>>> import numpy as np
>>> from numpy import linalg as LA
>>> np.set_printoptions(precision=2, suppress=True, linewidth=140, sign=" ")
>>> F = np.load("sample2.npy")
>>> F
array([[ 9,  7,  7],
       [ 7,  9,  7],
       [ 7,  7,  9]])
>>> # symmetric
>>> C2 = F.T @ F
>>> print(LA.svd(F, compute_uv=False) ** 2)
[ 529.    4.    4.]
>>> np.allclose(C2, C2.T)
True
>>> (F @ F.T).shape
(3, 3)
>>> C2
array([[ 179,  175,  175],
       [ 175,  179,  175],
       [ 175,  175,  179]])
>>> rng = np.random.default_rng(884)
>>> labels = rng.permutation(3)
>>> labels
array([ 2,  0,  1])
>>> A2 = F[labels][:, labels]
>>> np.round(LA.det(A2), 2), np.round(LA.det(F[labels]), 2)
(np.float64(92.0), np.float64(92.0))
>>> vec = np.ones(3)
>>> for _ in range(6):
...     vec = F @ vec
...     vec /= LA.norm(vec)
...     print(round(vec @ F @ vec, 2))
... 
23.0
23.0
23.0
23.0
23.0
23.0
>>> vec
array([ 0.58,  0.58,  0.58])
>>> round(float(LA.eigvalsh(F)[-1]), 2)
23.0
>>> q, _ = LA.qr(np.array([[-0.6, -0.7, 0.6, -0.8, -0.5, 1.3, 0.1, -0.9],
...     [0.6, 0.0, -1.0, 0.2, 0.1, -2.0, -0.2, -1.5],
...     [-1.3, 0.2, -0.5, 1.0, -1.1, -1.8, -0.3, -0.6],
...     [0.2, -0.9, -1.3, 1.1, 0.7, 0.5, 0.2, 1.2],
...     [0.2, 0.0, -0.3, 0.1, -1.5, 0.2, -1.2, 1.3],
...     [0.6, -0.3, 1.2, 0.8, -0.7, 0.6, -0.5, 0.8],
...     [0.3, 0.6, 0.1, 0.1, 0.5, 0.6, -1.2, 0.7],
...     [1.0, 0.4, -0.5, -0.1, -0.4, 3.0, -2.3, 0.7]]))
>>> vecs, _ = LA.qr(np.array([[1.3, -0.1, -0.4, 0.9, -0.7],
...     [0.5, 0.9, 0.3, -0.6, -1.7],
...     [-0.2, 1.6, 0.7, -0.6, -0.1],
...     [0.1, -0.4, -0.3, -0.4, -0.3],
...     [-0.3, 0.6, 0.6, 0.7, -0.2]]))
>>> s = 20 * 0.9 ** np.arange(5)
>>> data = q[:, :5] * s @ vecs[:5]
>>> print(data)
[[  7.79   2.93  -8.11   3.55   5.64]
 [ -6.48   6.24   2.12   0.22  -0.16]
 [  9.4    1.66  -0.17  -8.72 -10.54]
 [  2.07  10.9    6.81   8.67  -2.18]
 [ -4.05   4.52  -7.16  -0.72  -4.06]
 [ -2.36  -6.57  -2.75  11.87  -6.74]
 [ -4.32  -5.55   4.43  -3.45  -1.16]
 [-11.9    1.94  -1.24  -0.99  -0.63]]
>>> labels = rng.permutation(5)
>>> A2 = data[:, labels] * rng.choice([-1, 1], 5)
>>> A2
array([[  5.64,   2.93,   7.79,   3.55,   8.11],
       [ -0.16,   6.24,  -6.48,   0.22,  -2.12],
       [-10.54,   1.66,   9.4 ,  -8.72,   0.17],
       [ -2.18,  10.9 ,   2.07,   8.67,  -6.81],
       [ -4.06,   4.52,  -4.05,  -0.72,   7.16],
       [ -6.74,  -6.57,  -2.36,  11.87,   2.75],
       [ -1.16,  -5.55,  -4.32,  -3.45,  -4.43],
       [ -0.63,   1.94, -11.9 ,  -0.99,   1.24]])
>>> U, _, vt = LA.svd(data.T @ A2)
>>> print(labels)
[ 4  1  0  3  2]
>>> np.round(U @ vt, 2) + 0
array([[ 0.,  0.,  1.,  0.,  0.],
       [ 0.,  1.,  0.,  0.,  0.],
       [ 0.,  0.,  0.,  0., -1.],
       [ 0.,  0.,  0.,  1.,  0.],
       [ 1.,  0.,  0.,  0.,  0.]])
>>> T = np.stack([data, 2 * data, data[::-1]])
>>> print(T.shape)
(3, 8, 5)
>>> LA.matrix_rank(T.reshape(3, -1))
np.int64(2)
>>> (T @ data.T).shape
(3, 8, 8)
>>> np.einsum("bij,cij->bc", T, T)
array([[1371.2 , 2742.41, -304.42],
       [2742.41, 5484.81, -608.85],
       [-304.42, -608.85, 1371.2 ]])
>>> E = np.load("data.npy")
>>> E
array([[-0.32,  0.56,  0.73,  0.19, -0.1 , -0.04, -0.08],
       [ 0.04, -0.22,  0.14, -0.12, -0.16,  0.52, -0.79],
       [ 0.08,  0.25, -0.27,  0.64,  0.6 ,  0.04, -0.3 ],
       [ 0.24,  0.45, -0.02, -0.71,  0.45, -0.12, -0.18],
       [-0.48, -0.24, -0.1 , -0.07,  0.02, -0.71, -0.44],
       [ 0.67, -0.35,  0.5 ,  0.14,  0.12, -0.37, -0.07],
       [-0.4 , -0.45,  0.33, -0.13,  0.63,  0.26,  0.23]])
>>> A2 = E / LA.norm(E, axis=1, keepdims=True)
>>> C2 = A2 @ A2.T
>>> print(np.argwhere(np.triu(np.abs(C2) > 0.95, 1)))
[]
>>> print(np.round(np.degrees(np.arccos(np.clip(C2[6, 5], -1, 1))), 2))
90.0
>>> C2[6].round(2) + 0
array([ 0.,  0.,  0.,  0.,  0.,  0.,  1.])
>>> LA.norm(A2, axis=1)
array([ 1.,  1.,  1.,  1.,  1.,  1.,  1.])
>>> np.sort(np.abs(LA.eigvals(E)))
array([ 1.,  1.,  1.,  1.,  1.,  1.,  1.])
>>> np.allclose(E @ E.T, E.T @ E)
True
>>> np.round(LA.det(E), 2)
np.float64(1.0)
>>> round(float(np.trace(E)), 2)
-1.64
>>> np.allclose(E, E.T)
False
>>> round(float(E[:, 1] @ E[:, 2]), 2)
-0.0
>>> LA.pinv(E)
array([[-0.32,  0.04,  0.08,  0.24, -0.48,  0.67, -0.4 ],
       [ 0.56, -0.22,  0.25,  0.45, -0.24, -0.35, -0.45],
       [ 0.73,  0.14, -0.27, -0.02, -0.1 ,  0.5 ,  0.33],
       [ 0.19, -0.12,  0.64, -0.71, -0.07,  0.14, -0.13],
       [-0.1 , -0.16,  0.6 ,  0.45,  0.02,  0.12,  0.63],
       [-0.04,  0.52,  0.04, -0.12, -0.71, -0.37,  0.26],
       [-0.08, -0.79, -0.3 , -0.18, -0.44, -0.07,  0.23]])
>>> q, vecs = LA.qr(E[:, :4])[0], LA.qr(E[:, 4:])[0]
>>> s = LA.svd(q.T @ vecs, compute_uv=False)
>>> np.degrees(np.arccos(s.clip(0, 1)))
array([ 90.,  90.,  90.])
>>> s.round(2) + 0
array([ 0.,  0.,  0.])
>>> feats = np.load("layer2.npy")
>>> feats
array([[ -6.01,   1.5 ,  -7.62,   8.09,   8.71,  -8.69,  -4.8 ,   1.81,  -2.19],
       [ -6.66,   5.7 ,  -1.8 ,  13.59,   8.38, -15.47,  -1.57,  -0.77,  -4.77],
       [ -2.25,  -1.79,  -7.61,   5.75,   6.36,  -7.28,  -6.68,  -0.07,  -4.07],
       [ -3.89,  -0.64,  -8.08,   6.36,   7.44,  -7.37,  -6.09,   0.99,  -3.01],
       [ -1.61,  -1.72,  -6.61,   6.22,   5.83,  -8.17,  -6.5 ,  -0.89,  -4.89],
       [ -4.77,  -0.27,  -8.72,   6.35,   8.07,  -6.98,  -5.97,   1.74,  -2.26],
       [ -5.9 ,   0.86,  -8.47,   7.27,   8.74,  -7.68,  -5.29,   2.18,  -1.82],
       [ -2.26,  -5.44, -13.47,   0.63,   7.1 ,  -0.69,  -9.61,   2.86,  -1.14],
       [ -7.29,  -1.07, -13.52,   3.72,  10.25,  -2.52,  -7.12,   5.41,   1.41],
       [ -4.08,  -1.57,  -9.83,   4.95,   7.78,  -5.47,  -6.88,   1.96,  -2.04],
       [ -2.34,   0.7 ,  -3.76,   9.18,   5.93, -11.65,  -4.71,  -1.95,  -5.95],
       [ -7.84,   1.47, -10.22,   6.96,  10.18,  -6.44,  -5.19,   4.03,   0.03],
       [ -5.62,   3.1 ,  -4.51,  10.57,   8.07, -12.04,  -3.44,   0.06,  -3.94],
       [ -4.72,  -1.78, -11.06,   4.27,   8.34,  -4.33,  -7.17,   2.89,  -1.11],
       [ -4.23,   0.4 ,  -6.88,   7.62,   7.5 ,  -8.84,  -5.33,   0.56,  -3.44],
       [ -6.28,   1.76,  -7.58,   8.29,   8.87,  -8.83,  -4.65,   1.93,  -2.07],
       [ -6.85,   4.35,  -4.24,  11.58,   8.81, -12.8 ,  -2.69,   0.54,  -3.46],
       [ -2.53,  -0.52,  -5.99,   7.35,   6.33,  -9.22,  -5.73,  -0.74,  -4.74],
       [ -3.32,  -7.01, -17.47,  -2.21,   8.26,   3.4 , -11.07,   5.39,   1.39],
       [ -2.73,   1.16,  -3.56,   9.59,   6.15, -12.01,  -4.42,  -1.85,  -5.85],
       [ -1.72,  -4.45, -11.12,   2.34,   6.47,  -3.13,  -8.7 ,   1.42,  -2.58],
       [ -4.5 ,   0.12,  -7.7 ,   7.08,   7.77,  -8.03,  -5.6 ,   1.1 ,  -2.9 ],
       [ -5.63,   3.87,  -3.3 ,  11.63,   7.93, -13.4 ,  -2.83,  -0.53,  -4.53],
       [ -4.74,   1.24,  -6.25,   8.49,   7.74,  -9.74,  -4.76,   0.5 ,  -3.5 ],
       [ -5.9 ,   4.89,  -2.02,  12.91,   7.94, -14.93,  -2.06,  -1.04,  -5.04],
       [ -3.65,  -0.86,  -8.09,   6.2 ,   7.29,  -7.26,  -6.22,   0.87,  -3.13],
       [ -6.9 ,   2.27,  -7.62,   8.64,   9.26,  -9.01,  -4.36,   2.26,  -1.74],
       [ -7.81,   5.92,  -3.06,  13.2 ,   9.26, -14.48,  -1.63,   0.44,  -3.56],
       [ -2.35,  -3.02,  -9.73,   3.96,   6.69,  -4.94,  -7.69,   1.04,  -2.96],
       [ -1.59,  -1.91,  -6.89,   5.97,   5.85,  -7.85,  -6.65,  -0.76,  -4.76],
       [ -3.13,  -2.97, -10.75,   3.56,   7.3 ,  -4.09,  -7.81,   1.94,  -2.06],
       [ -1.29,  -2.22,  -6.95,   5.72,   5.67,  -7.66,  -6.83,  -0.88,  -4.88],
       [ -6.89,   3.34,  -5.9 ,  10.15,   9.05, -10.95,  -3.5 ,   1.4 ,  -2.6 ],
       [ -5.29,  -0.4 ,  -9.65,   5.87,   8.51,  -6.13,  -6.18,   2.47,  -1.53],
       [ -8.55,   2.08, -10.25,   7.38,  10.63,  -6.68,  -4.85,   4.4 ,   0.4 ],
       [ -9.06,   5.32,  -5.78,  11.6 ,  10.39, -11.89,  -2.36,   2.42,  -1.58],
       [ -3.21,   0.93,  -4.59,   8.98,   6.58, -11.03,  -4.69,  -1.1 ,  -5.1 ],
       [ -5.66,   5.18,  -1.24,  13.45,   7.69, -15.72,  -1.79,  -1.55,  -5.55]])
>>> U, s, vt = LA.svd(feats)
>>> np.argmax(s[:-1] / (s[1:] + 1e-6)) + 1
np.int64(3)
>>> A2 = U[:, :3] @ np.diag(s[:3]) @ vt[:3]
>>> print(round(np.abs(feats - A2).max(), 2))
0.0
>>> LA.matrix_rank(feats, rtol=0.05)
np.int64(3)
>>> print(round(LA.norm(feats - A2, 2), 2), np.round(s[3], 2))
0.0 0.0
>>> rank = LA.matrix_rank(feats)
>>> rank
np.int64(3)
>>> null = LA.svd(feats)[2][rank:].T
>>> np.allclose(feats @ null, 0)
True
>>> A = np.loadtxt("m.csv", delimiter=",")
>>> print(A)
[[-1.25  0.03  0.83  2.17  0.58 -0.56 -1.    0.61]
 [ 1.81  0.53  1.57 -0.54 -0.05  0.08 -0.45 -1.57]
 [-0.1   1.67  1.36 -1.63 -0.41  0.44  0.73 -0.9 ]
 [ 1.39  0.52  0.7   0.38 -0.55 -1.93  1.26 -0.74]
 [-0.02  0.19 -0.83  1.39 -1.44 -1.25 -0.33  1.61]
 [-1.56  0.85  0.11  0.82  1.53 -1.59 -0.52 -0.07]
 [-0.26 -0.23  0.16 -0.79  0.18  1.91  1.57 -1.45]
 [ 1.66  0.62  1.23 -1.43  0.65  1.33 -0.14  0.32]
 [-0.74 -2.21 -0.2  -1.23 -0.24 -0.59  0.83  0.96]
 [ 1.29  0.06  1.68 -1.23  1.26 -0.86  0.83  0.06]
 [ 1.14 -0.4  -1.26 -1.14 -0.65 -1.84 -0.62  0.69]
 [ 1.46 -0.6   1.35  0.28 -1.76 -0.07  0.25  1.21]
 [ 0.9  -0.84  1.14  0.9   0.05 -2.17 -0.78  0.23]
 [ 0.42  0.19 -0.8   0.43 -1.    1.84 -1.04  1.58]
 [-0.7   1.2  -0.36 -0.32 -2.04  0.    1.62 -0.2 ]
 [-0.44 -2.48  0.5   0.87  0.85 -0.78  0.21 -0.53]
 [-1.29 -1.45 -0.75  0.1   2.13  0.28  0.26  0.01]
 [ 1.71 -0.59  0.64 -0.91  0.96  0.59 -0.89 -1.56]
 [-0.2  -1.71  0.71  1.42  0.03 -0.98 -1.31  0.92]
 [-0.96 -1.07 -0.23  0.03  1.94 -0.67  0.6   1.51]
 [-0.98  1.6  -0.13  1.14  1.32 -1.12  1.06 -0.29]
 [ 0.1   0.94 -0.76  0.16  2.08  1.42 -0.56 -0.92]
 [-1.35 -1.22 -0.61 -1.35 -1.43  0.06  0.23  1.17]
 [-1.29  0.77  0.51 -1.03 -0.63 -0.78  0.14  2.1 ]
 [ 1.34  1.2  -1.31 -1.03  0.79  0.31 -0.8  -1.28]
 [ 0.95 -1.52 -2.3   0.05 -0.68  0.12  0.14 -0.08]
 [-1.24  0.13  0.28 -1.9  -0.85 -0.99  1.3   0.62]
 [ 0.62 -0.65 -0.83 -0.44  0.62 -0.87  1.83 -1.68]
 [ 0.48  0.96  0.42  2.16  0.23  0.48  1.21 -1.12]
 [ 0.74  2.05 -0.26  1.09  0.69 -0.38  1.51  0.32]
 [-0.01  1.36 -0.41  1.88  0.2  -0.25 -1.4  -1.19]
 [-1.06  1.22 -0.25 -1.31  1.78 -1.09 -0.09  0.51]
 [-0.83 -1.59  0.33  0.23  0.64  0.64 -0.52 -2.13]
 [ 1.55 -1.34  0.98 -0.15  0.19 -0.5   1.59  1.01]
 [-0.44 -0.76 -0.74 -0.16 -0.25 -0.19  0.06 -2.75]
 [ 0.68 -0.62 -0.45 -0.12  0.13 -0.9   2.64  0.37]
 [-2.06 -0.83 -1.1   0.46 -1.18 -0.43  0.98 -0.29]
 [-0.13 -0.98  1.06 -0.82  1.91  0.17 -0.6   1.49]
 [ 0.14 -0.45 -1.5   1.03  0.19 -1.13  2.01 -0.34]
 [-0.61  0.14 -0.68  0.22  0.67  2.11 -1.65  0.7 ]
 [-0.87 -0.18  0.39 -0.34  1.95  0.41  1.69  1.06]]
>>> labels = A[:, 6] > np.median(A[:, 6])
>>> f = A[labels].mean(axis=0) - A[~labels].mean(axis=0)
>>> labels.astype(int)
array([ 0,  0,  1,  1,  0,  0,  1,  0,  1,  1,  0,  1,  0,  0,  1,  0,  1,  0,  0,  1,  1,  0,  1,  0,  0,  0,  1,  1,  1,  1,  0,  0,  0,
        1,  0,  1,  1,  0,  1,  0,  1])
>>> np.argsort(-np.abs(f).round(6), kind="stable")
array([ 6,  4,  3,  0,  5,  7,  2,  1])
>>> ((A - A.mean(axis=0)) @ f > 0).astype(int)
array([ 0,  0,  1,  1,  0,  0,  1,  0,  1,  1,  0,  1,  0,  0,  1,  0,  0,  0,  0,  1,  1,  0,  1,  1,  0,  0,  1,  1,  1,  1,  0,  0,  0,
        1,  0,  1,  1,  0,  1,  0,  1])
